$ ipython --no-banner

In [1]: import numpy as np

In [2]: np.set_printoptions(precision=1, suppress=True, linewidth=100, legacy="1.25")

In [3]: E = np.loadtxt("run2.csv", delimiter=",")

In [4]: E
Out[4]: 
array([[2., 2., 1., 1.],
       [2., 2., 2., 1.],
       [1., 2., 2., 2.],
       [1., 1., 2., 2.]])

In [5]: # equal to its transpose

In [6]: ev, vecs = np.linalg.eigh(E)

In [7]: print(np.round(vecs.T @ vecs, 1) + 0)
[[1. 0. 0. 0.]
 [0. 1. 0. 0.]
 [0. 0. 1. 0.]
 [0. 0. 0. 1.]]

In [8]: ev
Out[8]: array([-0.6,  0.5,  1.6,  6.5])

In [9]: (ev > 1e-8).sum(), (ev < -1e-8).sum()
Out[9]: (3, 1)

In [10]: vecs @ np.diag(ev) @ vecs.T
Out[10]: 
array([[2., 2., 1., 1.],
       [2., 2., 2., 1.],
       [1., 2., 2., 2.],
       [1., 1., 2., 2.]])

In [11]: np.linalg.svd(E, compute_uv=False)
Out[11]: array([6.5, 1.6, 0.6, 0.5])

In [12]: ev.sum(), np.trace(E)
Out[12]: (8.0, 8.0)

In [13]: np.abs(vecs[:, -1]).round(6).argmax()
Out[13]: 1

In [14]: np.linalg.eigvalsh(E + -2 * np.eye(4))
Out[14]: array([-2.6, -1.5, -0.4,  4.5])

In [15]: print(np.all(np.linalg.eigvalsh(E) > 0))
False

In [16]: proj = np.triu(np.array([[4, 1, 1, 3], [-4, -2, -2, -4], [3, 2, 4, 4], [3, -3, -3, 4]]), 1) + np.eye(4)

In [17]: M2 = proj @ E @ np.linalg.inv(proj)

In [18]: round(float(np.linalg.det(M2)), 1)
Out[18]: -3.0

In [19]: print(np.trace(M2), np.trace(E))
8.0 8.0

In [20]: np.linalg.matrix_rank(M2)
Out[20]: 4

In [21]: np.poly(M2)
Out[21]: array([ 1., -8.,  9.,  4., -3.])

In [22]: data = np.load("data.npy")

In [23]: data
Out[23]: 
array([[0, 0, 0, 0],
       [0, 1, 0, 0],
       [0, 3, 0, 0],
       [3, 2, 3, 2]])

In [24]: np.round(data @ np.linalg.pinv(data) @ data, 1) + 0
Out[24]: 
array([[0., 0., 0., 0.],
       [0., 1., 0., 0.],
       [0., 3., 0., 0.],
       [3., 2., 3., 2.]])

In [25]: np.allclose(data[:-1].T @ np.linalg.lstsq(data[:-1].T, data[-1])[0], data[-1])
Out[25]: False

In [26]: round(np.trace(np.linalg.pinv(data) @ data), 1)
Out[26]: 2.0

In [27]: np.abs(np.diag(np.linalg.qr(data)[1])) > 1e-9
Out[27]: array([ True,  True, False, False])

In [28]: np.unique(data.round(6), axis=0).shape
Out[28]: (4, 4)

In [29]: left, sv, vt = np.linalg.svd(data)

In [30]: np.argmax(sv[:-1] / (sv[1:] + 1e-6)) + 1
Out[30]: 2

In [31]: sv.round(1) + 0
Out[31]: array([5.3, 2.8, 0. , 0. ])

In [32]: M2 = left[:, :2] @ np.diag(sv[:2]) @ vt[:2]

In [33]: np.linalg.matrix_rank(data, rtol=0.05)
Out[33]: 2

In [34]: round(np.linalg.norm(data - M2, 2), 1), round(float(sv[2]), 1)
Out[34]: (0.0, 0.0)

In [35]: round(np.linalg.norm(data - M2) / np.linalg.norm(data), 1)
Out[35]: 0.0

In [36]: M2.round(1) + 0
Out[36]: 
array([[0., 0., 0., 0.],
       [0., 1., 0., 0.],
       [0., 3., 0., 0.],
       [3., 2., 3., 2.]])

In [37]: left, sv, vt = np.linalg.svd(data)

In [38]: vecs = vt[:(sv > 1e-8).sum()]

In [39]: rng = np.random.default_rng(66969)

In [40]: x0 = data[2] + 2 * data[3] + rng.integers(2) * np.eye(4)[2]

In [41]: print(x0)
[6. 7. 7. 4.]

In [42]: np.round(vecs.T @ vecs, 1) + 0
Out[42]: 
array([[0.4, 0. , 0.4, 0.3],
       [0. , 1. , 0. , 0. ],
       [0.4, 0. , 0.4, 0.3],
       [0.3, 0. , 0.3, 0.2]])

In [43]: u = np.array([0, 1, 3])

In [44]: np.array([np.convolve(row, u, "same") for row in data])
Out[44]: 
array([[ 0,  0,  0,  0],
       [ 0,  1,  3,  0],
       [ 0,  3,  9,  0],
       [ 3, 11,  9, 11]])

In [45]: np.correlate(data[0], data[2], "full")
Out[45]: array([0, 0, 0, 0, 0, 0, 0])

In [46]: labels = rng.permutation(4)

In [47]: labels
Out[47]: array([3, 0, 1, 2])

In [48]: M2 = data[labels][:, labels]

In [49]: np.diag(M2)
Out[49]: array([2, 0, 1, 0])

In [50]: np.allclose(M2, data)
Out[50]: False

In [51]: X = np.array([[0.0, 3.0, 9.0, 7.0],
    ...:     [3.0, -1.0, 0.0, 8.0],
    ...:     [0.0, 0.0, 1.0, 0.0],
    ...:     [0.0, 0.0, -2.0, 2.0]])

In [52]: print(X)
[[ 0.  3.  9.  7.]
 [ 3. -1.  0.  8.]
 [ 0.  0.  1.  0.]
 [ 0.  0. -2.  2.]]

In [53]: left, sv, vt = np.linalg.svd(X)

In [54]: sv
Out[54]: array([13. ,  7.1,  1.4,  0.1])

In [55]: print(np.argmax(sv[:-1] / (sv[1:] + 1e-6)) + 1)
3

In [56]: M2 = left[:, :3] @ np.diag(sv[:3]) @ vt[:3]

In [57]: print(M2.round(1) + 0)
[[ 0.   3.   9.   7. ]
 [ 3.  -1.   0.   8. ]
 [ 0.1  0.1  1.   0. ]
 [ 0.   0.  -2.   2. ]]

In [58]: round(np.linalg.norm(X - M2) / np.linalg.norm(X), 1)
Out[58]: 0.0

In [59]: def softmax(z):
    ...:     e = np.exp(z - z.max(axis=-1, keepdims=True))
    ...:     return e / e.sum(axis=-1, keepdims=True)
    ...: 

In [60]: np.round(softmax(10 * X[3]), 1) + 0
Out[60]: array([0., 0., 0., 1.])

In [61]: np.round(softmax(X[3]), 1) + 0
Out[61]: array([0.1, 0.1, 0. , 0.8])

In [62]: S = X @ X.T / np.sqrt(4)

In [63]: np.round(softmax(S)[3] @ X, 1) + 0
Out[63]: array([ 2.9, -1. ,  0. ,  7.9])

In [64]: np.round(softmax(S), 1) + 0
Out[64]: 
array([[1., 0., 0., 0.],
       [0., 1., 0., 0.],
       [1., 0., 0., 0.],
       [0., 1., 0., 0.]])

In [65]: softmax(S).round(6).argmax(axis=1)
Out[65]: array([0, 1, 0, 1])

In [66]: round(float(np.linalg.det(X[::-1])), 1)
Out[66]: -18.0

In [67]: np.round(np.linalg.eigvals(X).sum().real, 1)
Out[67]: 2.0

In [68]: round(float(np.linalg.det(X.T)), 1)
Out[68]: -18.0

In [69]: np.round(np.linalg.det(2 * X), 1), round(np.linalg.det(X), 1)
Out[69]: (-288.0, -18.0)

In [70]: np.poly(X)
Out[70]: array([  1.,  -2., -10.,  29., -18.])

In [71]: np.sort(np.abs(np.linalg.eigvals(X)))
Out[71]: array([1. , 2. , 2.5, 3.5])

In [72]: np.trace(X)
Out[72]: 2.0

In [73]: np.linalg.matrix_power(X, 2)
Out[73]: 
array([[ 9., -3., -5., 38.],
       [-3., 10., 11., 29.],
       [ 0.,  0.,  1.,  0.],
       [ 0.,  0., -6.,  4.]])

In [74]: np.round(np.linalg.det(X), 1)
Out[74]: -18.0

In [75]: round(float(np.abs(np.linalg.eigvals(X)).max()), 1)
Out[75]: 3.5

In [76]: X @ X
Out[76]: 
array([[ 9., -3., -5., 38.],
       [-3., 10., 11., 29.],
       [ 0.,  0.,  1.,  0.],
       [ 0.,  0., -6.,  4.]])

In [77]: labels = rng.permutation(4)

In [78]: labels
Out[78]: array([0, 2, 3, 1])

In [79]: M2 = X[labels][:, labels]

In [80]: np.allclose(M2, X)
Out[80]: False

In [81]: round(float(np.linalg.det(M2)), 1), np.round(np.linalg.det(X[labels]), 1)
Out[81]: (-18.0, -18.0)

In [82]: np.sort(np.abs(np.linalg.eigvals(M2)))
Out[82]: array([1. , 2. , 2.5, 3.5])

In [83]: mat = np.loadtxt("layer18.csv", delimiter=",")

In [84]: mat
Out[84]: 
array([[ 2.,  0.,  0.,  0.,  0.,  0.],
       [-2., -1.,  0.,  0.,  0.,  0.],
       [-2.,  1.,  0.,  0.,  0.,  0.],
       [ 0.,  0.,  2.,  0.,  0.,  0.],
       [ 0.,  0., -2., -1.,  0.,  0.],
       [ 0.,  0., -2.,  1.,  0.,  0.],
       [ 0.,  0.,  0.,  0.,  2.,  0.],
       [ 0.,  0.,  0.,  0., -2., -1.],
       [ 0.,  0.,  0.,  0., -2.,  1.]])

In [85]: M2 = mat + rng.integers(-2, 3, (9, 3)) @ rng.integers(-2, 3, (3, 6))

In [86]: M2
Out[86]: 
array([[ 6., -4.,  2.,  0., -4.,  4.],
       [-8.,  5.,  5.,  0.,  4., -3.],
       [-4.,  3.,  2.,  0.,  0., -1.],
       [ 1., -1.,  6.,  0., -5.,  2.],
       [ 4., -4., -3., -1., -2.,  3.],
       [-2.,  2., -5.,  1.,  0., -3.],
       [-2.,  2.,  5.,  0.,  0.,  0.],
       [-2.,  2.,  1.,  0.,  2., -2.],
       [ 6., -6., -2.,  0., -8.,  5.]])

In [87]: np.linalg.matrix_rank(M2 - mat, tol=1e-8)
Out[87]: 3

In [88]: np.abs(M2 - mat).sum(axis=1)
Out[88]: array([18., 24.,  7., 13., 14., 10., 11., 10., 24.])

In [89]: print(M2 - mat)
[[ 4. -4.  2.  0. -4.  4.]
 [-6.  6.  5.  0.  4. -3.]
 [-2.  2.  2.  0.  0. -1.]
 [ 1. -1.  4.  0. -5.  2.]
 [ 4. -4. -1.  0. -2.  3.]
 [-2.  2. -3.  0.  0. -3.]
 [-2.  2.  5.  0. -2.  0.]
 [-2.  2.  1.  0.  4. -1.]
 [ 6. -6. -2.  0. -6.  4.]]
